In [1]: import numpy as np

In [2]: import numpy.linalg as la

In [3]: np.set_printoptions(precision=2, suppress=True, linewidth=120, sign=" ")

In [4]: tidy = lambda a: np.round(a, 2) + 0

In [5]: B = np.array([[5, -3, -1, -5, 1],
   ...:     [0, -1, 1, 2, -4],
   ...:     [-3, 4, -2, 1, 1],
   ...:     [-1, 3, -2, -4, -3],
   ...:     [0, 1, 1, 0, -3]])

In [6]: B[-1] = B[0]

In [7]: arr = B + 0.05 * np.eye(5)

In [8]: arr
Out[8]: 
array([[ 5.05, -3.  , -1.  , -5.  ,  1.  ],
       [ 0.  , -0.95,  1.  ,  2.  , -4.  ],
       [-3.  ,  4.  , -1.95,  1.  ,  1.  ],
       [-1.  ,  3.  , -2.  , -3.95, -3.  ],
       [ 5.  , -3.  , -1.  , -5.  ,  1.05]])

In [9]: f = np.array([0, 1, -1, 0, -1])

In [10]: B = arr + np.outer(f, np.eye(5)[3])

In [11]: la.matrix_rank(B - arr)
Out[11]: np.int64(1)

In [12]: la.matrix_rank(la.inv(B) - la.inv(arr), tol=1e-8)
Out[12]: np.int64(1)

In [13]: tidy(la.det(B) / la.det(arr)), tidy(1 + la.solve(arr, f)[3])
Out[13]: (np.float64(3.85), np.float64(3.85))

In [14]: vals, V = la.eig(arr)

In [15]: tidy(np.sort(la.eigvals(arr.T)))
Out[15]: array([-5.9 , -3.66, -0.84,  0.05,  9.6 ])

In [16]: tidy(np.prod(vals))
Out[16]: np.float64(-8.73)

In [17]: tidy(np.sort(la.eigvals(arr @ arr)))
Out[17]: array([  0.  ,   0.71,  13.37,  34.75,  92.07])

In [18]: tidy(vals)
Out[18]: array([ 9.6 , -5.9 , -3.66,  0.05, -0.84])

In [19]: tidy(np.sort(la.eigvals(la.inv(arr))))
Out[19]: array([-1.19, -0.27, -0.17,  0.1 , 20.  ])

In [20]: tidy(arr @ V[:, 0] - vals[0] * V[:, 0])
Out[20]: array([ 0.,  0.,  0.,  0.,  0.])

In [21]: la.matrix_rank(arr, rtol=0.1)
Out[21]: np.int64(3)

In [22]: tidy(np.abs(la.svd(arr)[2][-1]))
Out[22]: array([ 0.56,  0.65,  0.51,  0.08,  0.01])

In [23]: tidy(la.norm(arr, 2) / la.norm(arr))
Out[23]: np.float64(0.81)

In [24]: np.argsort(-la.norm(arr, axis=0).round(6), kind="stable")[:3]
Out[24]: array([ 3,  0,  1])

In [25]: x = np.array([1, -1, -1, 1, 1])

In [26]: target = arr @ x

In [27]: c, lr = np.zeros(5), 1 / la.norm(arr, 2) ** 2

In [28]: for i in range(4):
    ...:     c -= lr * arr.T @ (arr @ c - target)
    ...:     if i % 1 == 0: print(i, round(la.norm(arr @ c - target), 2))
    ...: 
0 6.66
1 4.96
2 3.82
3 3.05

In [29]: tidy(la.cond(arr))
Out[29]: np.float64(607.0)

In [30]: tidy(c)
Out[30]: array([ 0.59, -0.74,  0.24,  0.2 ,  0.72])

In [31]: M = np.tril(np.array([[0, 3, 3, -2], [-1, 3, -3, -1], [-1, -3, 0, -2], [0, 0, 1, -1]]), -1) + np.eye(4, dtype=int)

In [32]: M
Out[32]: 
array([[ 1,  0,  0,  0],
       [-1,  1,  0,  0],
       [-1, -3,  1,  0],
       [ 0,  0,  1,  1]])

In [33]: # triangular, det is the product of the diagonal

In [34]: B = la.inv(M)

In [35]: B
Out[35]: 
array([[ 1.,  0.,  0.,  0.],
       [ 1.,  1., -0., -0.],
       [ 4.,  3.,  1.,  0.],
       [-4., -3., -1.,  1.]])

In [36]: tidy(la.cond(M))
Out[36]: np.float64(25.24)

In [37]: (np.abs(B) > 1e-9).astype(int)
Out[37]: 
array([[ 1,  0,  0,  0],
       [ 1,  1,  0,  0],
       [ 1,  1,  1,  0],
       [ 1,  1,  1,  1]])

In [38]: tidy(la.inv(B))
Out[38]: 
array([[ 1.,  0.,  0.,  0.],
       [-1.,  1.,  0.,  0.],
       [-1., -3.,  1.,  0.],
       [ 0.,  0.,  1.,  1.]])

In [39]: F = np.loadtxt("run1.csv", delimiter=",")

In [40]: F
Out[40]: 
array([[ 1.61,  4.02,  1.07,  0.48],
       [ 0.57,  2.53,  2.86, -0.99],
       [ 3.05,  8.9 ,  6.78, -2.6 ],
       [ 3.2 ,  9.06,  6.38, -3.18],
       [ 4.24, 11.1 ,  6.18, -0.58],
       [ 3.3 , 10.18,  7.32, -2.6 ],
       [ 5.27, 13.66,  7.27, -0.69],
       [ 4.31, 10.4 ,  5.24, -0.1 ],
       [ 2.33,  6.27,  6.26, -4.29],
       [ 5.58, 13.51,  5.17,  2.23],
       [ 5.25, 14.37,  8.88, -1.57],
       [ 2.15,  6.08,  3.23, -0.76],
       [ 3.26,  9.19,  4.85, -0.36],
       [ 6.61, 17.04,  7.83, -0.62],
       [ 3.49, 10.04,  5.54, -0.61],
       [ 4.93, 14.1 ,  7.69, -0.94],
       [ 4.7 , 14.43,  7.26, -0.74],
       [ 5.14, 14.79,  4.74,  2.79],
       [ 5.32, 13.47,  8.25, -2.31],
       [ 1.57,  2.95,  0.83,  1.32],
       [ 2.64,  8.94,  6.3 , -2.54]])

In [41]: gram = np.cov(F, rowvar=False)

In [42]: np.argwhere(np.triu(np.abs(np.corrcoef(F.T)) > 0.8, 1))
Out[42]: array([[ 0,  1]])

In [43]: tidy(np.polyfit(F[:, 1], F[:, 2], 1))
Out[43]: array([ 0.42,  1.45])

In [44]: tidy(np.corrcoef(F.T))
Out[44]: 
array([[ 1.  ,  0.97,  0.71,  0.21],
       [ 0.97,  1.  ,  0.78,  0.13],
       [ 0.71,  0.78,  1.  , -0.49],
       [ 0.21,  0.13, -0.49,  1.  ]])

In [45]: cen = F - F.mean(axis=0)

In [46]: U, sv, vt = la.svd(cen, full_matrices=False)

In [47]: np.searchsorted(np.cumsum(sv ** 2) / (sv ** 2).sum(), 0.9) + 1
Out[47]: np.int64(2)

In [48]: (np.sign(U[:, 0]) == np.sign(U[0, 0])).astype(int)
Out[48]: array([ 1,  1,  1,  1,  0,  0,  0,  0,  1,  0,  0,  1,  1,  0,  1,  0,  0,  0,  0,  1,  1])

In [49]: np.abs(vt[0]).argmax()
Out[49]: np.int64(1)

In [50]: W0 = np.loadtxt("x.csv", delimiter=",")

In [51]: W0
Out[51]: 
array([[ 0.,  1.,  1.],
       [ 1.,  0.,  0.],
       [ 1.,  0.,  0.]])

In [52]: vals, V = la.eigh(W0)

In [53]: vals.sum(), np.trace(W0)
Out[53]: (np.float64(0.0), np.float64(0.0))

In [54]: np.unique(vals.round(6) + 0, return_counts=True)[1]
Out[54]: array([ 1,  1,  1])

In [55]: tidy(V.T @ W0 @ V)
Out[55]: 
array([[-1.41,  0.  ,  0.  ],
       [ 0.  ,  0.  ,  0.  ],
       [ 0.  ,  0.  ,  1.41]])

In [56]: np.abs(V[:, -1]).round(6).argmax()
Out[56]: np.int64(0)

In [57]: tidy(la.eigvalsh(W0 @ W0))
Out[57]: array([ 0.,  2.,  2.])

In [58]: tidy(np.abs(V[:, -1]))
Out[58]: array([ 0.71,  0.5 ,  0.5 ])

In [59]: B = np.array([[-1, 2], [2, -3]])

In [60]: basis = np.kron(B, W0)

In [61]: tidy(la.norm(basis, 2)), tidy(la.norm(B, 2) * la.norm(W0, 2))
Out[61]: (np.float64(5.99), np.float64(5.99))

In [62]: basis
Out[62]: 
array([[-0., -1., -1.,  0.,  2.,  2.],
       [-1., -0., -0.,  2.,  0.,  0.],
       [-1., -0., -0.,  2.,  0.,  0.],
       [ 0.,  2.,  2., -0., -3., -3.],
       [ 2.,  0.,  0., -3., -0., -0.],
       [ 2.,  0.,  0., -3., -0., -0.]])

In [63]: la.matrix_rank(basis)
Out[63]: np.int64(4)

In [64]: A = np.array([[-8, 1, 2, -7], [1, -8, 3, 5], [2, 3, 6, 0], [-7, 5, 0, -2]])

In [65]: A
Out[65]: 
array([[-8,  1,  2, -7],
       [ 1, -8,  3,  5],
       [ 2,  3,  6,  0],
       [-7,  5,  0, -2]])

In [66]: # equal to its transpose

In [67]: U, sv, vt = la.svd(A, full_matrices=False)

In [68]: tidy(vt @ vt.T)
Out[68]: 
array([[ 1.,  0.,  0.,  0.],
       [ 0.,  1.,  0.,  0.],
       [ 0.,  0.,  1.,  0.],
       [ 0.,  0.,  0.,  1.]])

In [69]: tidy(np.cumsum(sv ** 2) / np.sum(sv ** 2))
Out[69]: array([ 0.63,  0.82,  0.96,  1.  ])

In [70]: (sv > 1e-8).sum()
Out[70]: np.int64(4)

In [71]: rng = np.random.default_rng(34)

In [72]: labels = rng.permutation(4)

In [73]: labels
Out[73]: array([ 3,  1,  2,  0])

In [74]: B = A[labels][:, labels]

In [75]: B
Out[75]: 
array([[-2,  5,  0, -7],
       [ 5, -8,  3,  1],
       [ 0,  3,  6,  2],
       [-7,  1,  2, -8]])

In [76]: np.diag(B)
Out[76]: array([-2, -8,  6, -8])

In [77]: tidy(np.sort(np.abs(la.eigvals(B))))
Out[77]: array([  3.81,   6.93,   7.97,  14.76])

In [78]: np.allclose(B, A)
Out[78]: False

In [79]: tidy(la.det(B)), tidy(la.det(A[labels]))
Out[79]: (np.float64(3105.0), np.float64(-3105.0))
